% ipython --no-banner

In [1]: import numpy as np

In [2]: import numpy.linalg as la

In [3]: np.set_printoptions(precision=3, suppress=True, linewidth=140)

In [4]: X = np.load("layer15.npy")

In [5]: X
Out[5]: 
array([[-12.702, -12.391,  -5.519],
       [ -0.851,  -1.209,  -2.084],
       [  0.069,  -0.368,  -0.961],
       [-11.541, -11.238,  -1.899],
       [-11.619, -14.036,  -5.171],
       [ -3.036,  -0.796,   0.53 ],
       [ -0.339,  -2.047,  -1.462],
       [  0.398,  -0.654,  -0.636],
       [  0.2  ,  -0.144,  -2.366],
       [-12.586, -12.368,  -2.952],
       [ -1.259,  -0.524,  -0.577],
       [-10.121, -13.572,  -3.19 ],
       [ -1.948,  -1.461,  -0.953],
       [ -2.92 ,  -1.539,  -1.753],
       [-11.965, -11.922,  -3.412],
       [ -0.89 ,  -1.992,  -0.614]])

In [6]: vec = np.array([1, 3, 2])

In [7]: y = X @ vec

In [8]: la.lstsq(X, y)[0]
Out[8]: array([1., 3., 2.])

In [9]: np.round(la.pinv(X) @ X, 3) + 0
Out[9]: 
array([[1., 0., 0.],
       [0., 1., 0.],
       [0., 0., 1.]])

In [10]: la.solve(X.T @ X, X.T @ y)
Out[10]: array([1., 3., 2.])

In [11]: rng = np.random.default_rng(344)

In [12]: y = y + 0.1 * rng.normal(size=16)

In [13]: y
Out[13]: 
array([-61.013,  -8.662,  -3.007, -49.249, -64.103,  -4.256,  -9.498,  -2.737,  -5.007, -55.653,  -3.703, -57.225,  -8.199, -11.041,
       -54.627,  -8.138])

In [14]: c, *_ = la.lstsq(X, y)

In [15]: c.round()
Out[15]: array([1., 3., 2.])

In [16]: np.round(la.norm(y - X @ c), 3)
Out[16]: np.float64(0.377)

In [17]: c
Out[17]: array([0.992, 3.014, 1.999])

In [18]: [round(float(la.norm(la.solve(X.T @ X + lam * np.eye(3), X.T @ y))), 2) for lam in (0, 1, 10, 100)]
Out[18]: [3.75, 3.71, 3.47, 3.1]

In [19]: out = np.c_[X[:, :2] @ np.array([[2, 0], [7, 2]]), np.array([-1, 1, -2, -2, 1, 2, 0, -1, 0, -1, 1, -2, -1, 1, 0, 1])]

In [20]: out
Out[20]: 
array([[-112.141,  -24.782,   -1.   ],
       [ -10.165,   -2.418,    1.   ],
       [  -2.438,   -0.736,   -2.   ],
       [-101.748,  -22.476,   -2.   ],
       [-121.49 ,  -28.072,    1.   ],
       [ -11.644,   -1.592,    2.   ],
       [ -15.007,   -4.094,    0.   ],
       [  -3.782,   -1.308,   -1.   ],
       [  -0.608,   -0.288,    0.   ],
       [-111.748,  -24.736,   -1.   ],
       [  -6.186,   -1.048,    1.   ],
       [-115.246,  -27.144,   -2.   ],
       [ -14.123,   -2.922,   -1.   ],
       [ -16.613,   -3.078,    1.   ],
       [-107.384,  -23.844,    0.   ],
       [ -15.724,   -3.984,    1.   ]])

In [21]: print(la.matrix_rank(out))
3

In [22]: np.round(la.norm(out - X @ la.lstsq(X, out)[0], axis=0), 3) + 0
Out[22]: array([0.  , 0.  , 4.41])

In [23]: la.norm(la.qr(X)[0].T @ out, axis=0) ** 2 / ((out ** 2).sum(axis=0) + 1e-12)
Out[23]: array([1.   , 1.   , 0.222])

In [24]: la.matrix_rank(np.c_[X, out])
Out[24]: np.int64(4)

In [25]: K = np.load("data.npy")

In [26]: K
Out[26]: 
array([[-2.428, -1.024,  1.434],
       [-2.053, -1.921,  1.047],
       [ 2.505,  0.539, -1.56 ],
       [ 0.12 , -2.949, -0.539],
       [ 2.499,  0.603, -1.546],
       [-1.974, -2.037,  0.977],
       [-2.508, -0.5  ,  1.568],
       [ 1.843, -1.835, -1.496],
       [-2.132,  1.361,  1.612],
       [-0.215,  2.932,  0.599],
       [-1.731,  1.978,  1.445],
       [ 2.163, -1.3  , -1.622],
       [ 1.401, -2.322, -1.282],
       [ 2.486, -0.217, -1.665],
       [ 0.025, -2.961, -0.479],
       [ 1.123, -2.54 , -1.134],
       [ 1.549,  2.491, -0.628],
       [ 1.233,  2.707, -0.386],
       [-2.502, -0.579,  1.551],
       [-0.239, -2.975, -0.308],
       [ 2.496,  0.634, -1.539]])

In [27]: w1 = np.array([[-4, -7, 4], [5, -3, -9], [-1, -9, -6]])

In [28]: c = np.array([0, 8, 0])

In [29]: H = np.maximum(K @ w1 + c, 0)

In [30]: (H > 0).mean(axis=0)
Out[30]: array([0.381, 0.857, 0.619])

In [31]: (H > 0).astype(int)
Out[31]: 
array([[1, 1, 0],
       [0, 1, 1],
       [0, 1, 1],
       [0, 1, 1],
       [0, 1, 1],
       [0, 1, 1],
       [1, 1, 0],
       [0, 1, 1],
       [1, 1, 0],
       [1, 0, 0],
       [1, 1, 0],
       [0, 1, 1],
       [0, 1, 1],
       [0, 1, 1],
       [0, 1, 1],
       [0, 1, 1],
       [1, 0, 0],
       [1, 0, 0],
       [1, 1, 0],
       [0, 1, 1],
       [0, 1, 1]])

In [32]: basis = np.array([[-2, 0], [0, 3], [-5, 2]])

In [33]: (H @ basis).round(6).argmax(axis=1)
Out[33]: array([1, 1, 1, 1, 1, 1, 1, 1, 1, 1, 1, 1, 1, 1, 1, 1, 1, 1, 1, 1, 1])

In [34]: w1 @ basis
Out[34]: 
array([[-12, -13],
       [ 35, -27],
       [ 32, -39]])

In [35]: basis = K[[4, 2]].astype(float)

In [36]: for _ in range(4):
    ...:     lab = la.norm(K[:, None] - basis, axis=-1).argmin(axis=1)
    ...:     basis = np.array([K[lab == j].mean(axis=0) for j in range(2)])
    ...: 

In [37]: lab
Out[37]: array([1, 1, 0, 1, 0, 1, 1, 1, 0, 0, 0, 1, 1, 0, 1, 1, 0, 0, 1, 1, 0])

In [38]: np.bincount(lab)
Out[38]: array([ 9, 12])

In [39]: basis[1] - basis[0]
Out[39]: array([-1.385, -3.36 ,  0.384])

In [40]: np.abs(basis[1] - basis[0]).argmax()
Out[40]: np.int64(1)

In [41]: cen = K - K.mean(axis=0)

In [42]: vecs = la.svd(cen)[2][:2]

In [43]: out = cen - cen @ vecs.T @ vecs

In [44]: (cen @ vecs.T).std(axis=0)
Out[44]: array([2.233, 1.93 ])

In [45]: print(np.diag(vecs.T @ vecs))
[0.704 0.983 0.313]

In [46]: np.round(out.std(axis=0), 3) + 0
Out[46]: array([0., 0., 0.])

In [47]: np.round(np.cov(cen @ vecs.T, rowvar=False), 3) + 0
Out[47]: 
array([[5.237, 0.   ],
       [0.   , 3.91 ]])

In [48]: round(la.norm(out) / la.norm(cen), 3)
Out[48]: np.float64(0.0)

In [49]: [round(float(x), 3) for x in la.svd(K, compute_uv=False)[:3]]
Out[49]: [10.293, 9.114, 0.0]

In [50]: la.matrix_rank(K, rtol=0.1)
Out[50]: np.int64(2)

In [51]: la.cond(K) > 100
Out[51]: np.True_

In [52]: W0 = np.loadtxt("dump.csv", delimiter=",")

In [53]: W0
Out[53]: 
array([[-1.278,  0.303,  0.331,  2.4  , -2.899],
       [-1.022, -0.761, -1.974,  2.421,  2.15 ],
       [-2.556,  2.812,  0.501, -0.633,  0.953],
       [-2.556, -2.403, -0.553, -1.733, -0.622],
       [-0.511, -1.283,  3.382,  0.988,  1.295]])

In [54]: u = np.array([2, 1, 1, 2, 1])

In [55]: out = W0 + np.outer(u, np.eye(5)[1])

In [56]: out
Out[56]: 
array([[-1.278,  2.303,  0.331,  2.4  , -2.899],
       [-1.022,  0.239, -1.974,  2.421,  2.15 ],
       [-2.556,  3.812,  0.501, -0.633,  0.953],
       [-2.556, -0.403, -0.553, -1.733, -0.622],
       [-0.511, -0.283,  3.382,  0.988,  1.295]])

In [57]: print(np.round(la.det(out) / la.det(W0), 3), round(1 + la.solve(W0, u)[1], 3))
0.786 0.786

In [58]: la.matrix_rank(la.inv(out) - la.inv(W0), tol=1e-8)
Out[58]: np.int64(1)

In [59]: mat = np.loadtxt("block5.csv", delimiter=",")

In [60]: mat
Out[60]: 
array([[3., 0., 0., 0., 0., 0.],
       [5., 1., 0., 0., 0., 0.],
       [0., 6., 0., 0., 0., 0.],
       [0., 0., 3., 0., 0., 0.],
       [0., 0., 5., 1., 0., 0.],
       [0., 0., 0., 6., 0., 0.],
       [0., 0., 0., 0., 3., 0.],
       [0., 0., 0., 0., 5., 1.],
       [0., 0., 0., 0., 0., 6.]])

In [61]: out = np.array([[2, -2, 1],
    ...:     [0, -1, -5],
    ...:     [4, 5, 0],
    ...:     [3, -1, -5],
    ...:     [1, -1, -4],
    ...:     [5, 3, 3]])

In [62]: mat @ out
Out[62]: 
array([[  6.,  -6.,   3.],
       [ 10., -11.,   0.],
       [  0.,  -6., -30.],
       [ 12.,  15.,   0.],
       [ 23.,  24.,  -5.],
       [ 18.,  -6., -30.],
       [  3.,  -3., -12.],
       [ 10.,  -2., -17.],
       [ 30.,  18.,  18.]])

In [63]: np.einsum("ik,kj->ij", mat, out)
Out[63]: 
array([[  6.,  -6.,   3.],
       [ 10., -11.,   0.],
       [  0.,  -6., -30.],
       [ 12.,  15.,   0.],
       [ 23.,  24.,  -5.],
       [ 18.,  -6., -30.],
       [  3.,  -3., -12.],
       [ 10.,  -2., -17.],
       [ 30.,  18.,  18.]])

In [64]: out @ mat
---------------------------------------------------------------------------
ValueError                                Traceback (most recent call last)
Cell In[64], line 1
----> 1 out @ mat

ValueError: matmul: Input operand 1 has a mismatch in its core dimension 0, with gufunc signature (n?,k),(k,m?)->(n?,m?) (size 9 is different from 3)

In [65]: out.T @ mat.T
Out[65]: 
array([[  6.,  10.,   0.,  12.,  23.,  18.,   3.,  10.,  30.],
       [ -6., -11.,  -6.,  15.,  24.,  -6.,  -3.,  -2.,  18.],
       [  3.,   0., -30.,   0.,  -5., -30., -12., -17.,  18.]])

In [66]: E = np.load("out3.npy")

In [67]: print(E)
[[ 0.516  0.     0.063 -1.931]
 [-1.549  1.155 -0.295 -0.424]
 [-1.033 -1.155  1.243 -0.236]
 [-0.516 -1.155 -1.538 -0.188]]

In [68]: out = E + rng.integers(-2, 3, (4, 2)) @ rng.integers(-2, 3, (2, 4))

In [69]: out
Out[69]: 
array([[ 2.516,  0.   , -1.937, -7.931],
       [-0.549,  3.155, -3.295,  0.576],
       [-3.033, -1.155,  3.243,  5.764],
       [-0.516, -0.155, -2.538,  1.812]])

In [70]: la.matrix_rank(out - E, tol=1e-8)
Out[70]: np.int64(2)

In [71]: out - E
Out[71]: 
array([[ 2.,  0., -2., -6.],
       [ 1.,  2., -3.,  1.],
       [-2.,  0.,  2.,  6.],
       [ 0.,  1., -1.,  2.]])

In [72]: m1 = np.load("mat.npy")

In [73]: m1
Out[73]: 
array([[ 3.537, -0.462,  0.324,  0.286],
       [ 1.465,  0.171,  0.621,  0.432],
       [ 5.768,  0.673,  2.37 ,  1.284],
       [ 9.707, -0.475,  1.659,  3.074],
       [12.318,  0.355,  3.187,  2.222],
       [14.147, -0.352,  3.192,  3.254],
       [11.953,  0.771,  3.311,  2.542],
       [ 2.012, -0.559, -0.187,  1.267],
       [12.289,  0.204,  3.843,  2.498],
       [ 4.006,  0.058,  1.134,  0.932],
       [11.787, -2.221, -0.312,  4.447],
       [ 4.431,  0.478,  0.65 ,  0.782],
       [13.358, -1.655,  0.518,  4.418],
       [13.286, -1.401,  0.834,  4.428],
       [13.136, -1.733, -0.044,  4.735]])

In [74]: proj = m1 @ la.solve(m1.T @ m1, m1.T)

In [75]: np.round(la.eigvalsh(proj), 3) + 0
Out[75]: array([0., 0., 0., 0., 0., 0., 0., 0., 0., 0., 0., 1., 1., 1., 1.])

In [76]: round(float(np.trace(proj)), 3)
Out[76]: 4.0

In [77]: proj @ m1[:, 3]
Out[77]: array([0.286, 0.432, 1.284, 3.074, 2.222, 3.254, 2.542, 1.267, 2.498, 0.932, 4.447, 0.782, 4.418, 4.428, 4.735])

In [78]: u = np.array([-1, 5])

In [79]: np.polyval(u, m1[3])
Out[79]: array([-4.707,  5.475,  3.341,  1.926])

In [80]: np.convolve(m1[3], u)
Out[80]: array([-9.707, 49.01 , -4.034,  5.221, 15.37 ])

In [81]: dist = la.norm(m1[:, None] - m1[None], axis=-1)

In [82]: dist[3].round(6).argsort(kind="stable")[:4]
Out[82]: array([3, 6, 4, 8])

In [83]: dist.shape
Out[83]: (15, 15)

In [84]: np.flatnonzero(dist[3] < dist.mean() / 2)
Out[84]: array([3])

In [85]: dist[:5, :5]
Out[85]: 
array([[ 0.   ,  2.192,  3.383,  6.901,  9.472],
       [ 2.192,  0.   ,  4.749,  8.741, 11.296],
       [ 3.383,  4.749,  0.   ,  4.532,  6.675],
       [ 6.901,  8.741,  4.532,  0.   ,  3.251],
       [ 9.472, 11.296,  6.675,  3.251,  0.   ]])

In [86]: cen = m1 - m1.mean(axis=0)

In [87]: vecs = la.svd(cen)[2][:1]

In [88]: out = cen - cen @ vecs.T @ vecs

In [89]: out.std(axis=0)
Out[89]: array([0.151, 0.826, 1.272, 0.703])

In [90]: (cen @ vecs.T).std(axis=0)
Out[90]: array([4.79])

In [91]: print(np.diag(vecs.T @ vecs))
[0.903 0.006 0.011 0.079]

In [92]: print(la.norm(out, axis=1).round(6).argmax())
10

In [93]: np.cov(cen @ vecs.T, rowvar=False)
Out[93]: array(24.588)

In [94]: F = np.tanh(np.array([[0.1, -0.3, -0.2],
    ...:     [3.5, 1.4, -0.3],
    ...:     [-0.5, -0.5, 0.4],
    ...:     [0.4, -0.2, -0.8],
    ...:     [1.8, -0.2, 1.7],
    ...:     [-0.4, -0.9, 0.0],
    ...:     [-0.5, -0.1, -1.4],
    ...:     [-1.5, -0.9, 0.6],
    ...:     [-0.5, -0.8, 0.0],
    ...:     [0.9, 0.0, 0.0],
    ...:     [0.5, 1.9, -3.2],
    ...:     [0.1, 1.3, 0.4],
    ...:     [0.2, -0.6, 0.5]]) @ np.array([[-1.5, -1.1, -0.3, -1.7],
    ...:     [-0.8, -0.7, -1.4, 0.9],
    ...:     [2.1, -1.1, 0.0, -0.4]]))

In [95]: F
Out[95]: 
array([[-0.319,  0.31 ,  0.371, -0.345],
       [-1.   , -1.   , -0.995, -1.   ],
       [ 0.963,  0.43 ,  0.691,  0.235],
       [-0.972,  0.523,  0.159, -0.493],
       [ 0.774, -0.999, -0.254, -0.999],
       [ 0.867,  0.789,  0.881, -0.129],
       [-0.971,  0.974,  0.282,  0.867],
       [ 1.   ,  0.925,  0.937,  0.905],
       [ 0.883,  0.804,  0.854,  0.129],
       [-0.874, -0.757, -0.264, -0.91 ],
       [-1.   ,  0.927, -0.993,  0.973],
       [-0.336, -0.898, -0.952,  0.686],
       [ 0.843, -0.336,  0.653, -0.793]])

In [96]: vec = np.array([0, 2, 2, 0])

In [97]: y = F @ vec

In [98]: np.round(la.solve(F.T @ F, F.T @ y), 3) + 0
Out[98]: array([0., 2., 2., 0.])

In [99]: y = y + 0.3 * rng.normal(size=13)

In [100]: y
Out[100]: array([ 1.645, -3.758,  1.953,  1.804, -2.485,  3.004,  2.776,  3.699,  2.835, -2.062,  0.196, -3.716,  0.587])

In [101]: c, *_ = la.lstsq(F, y)

In [102]: np.round(la.norm(y - F @ c), 3)
Out[102]: np.float64(0.592)

In [103]: np.round(F.T @ (y - F @ c), 3) + 0
Out[103]: array([0., 0., 0., 0.])
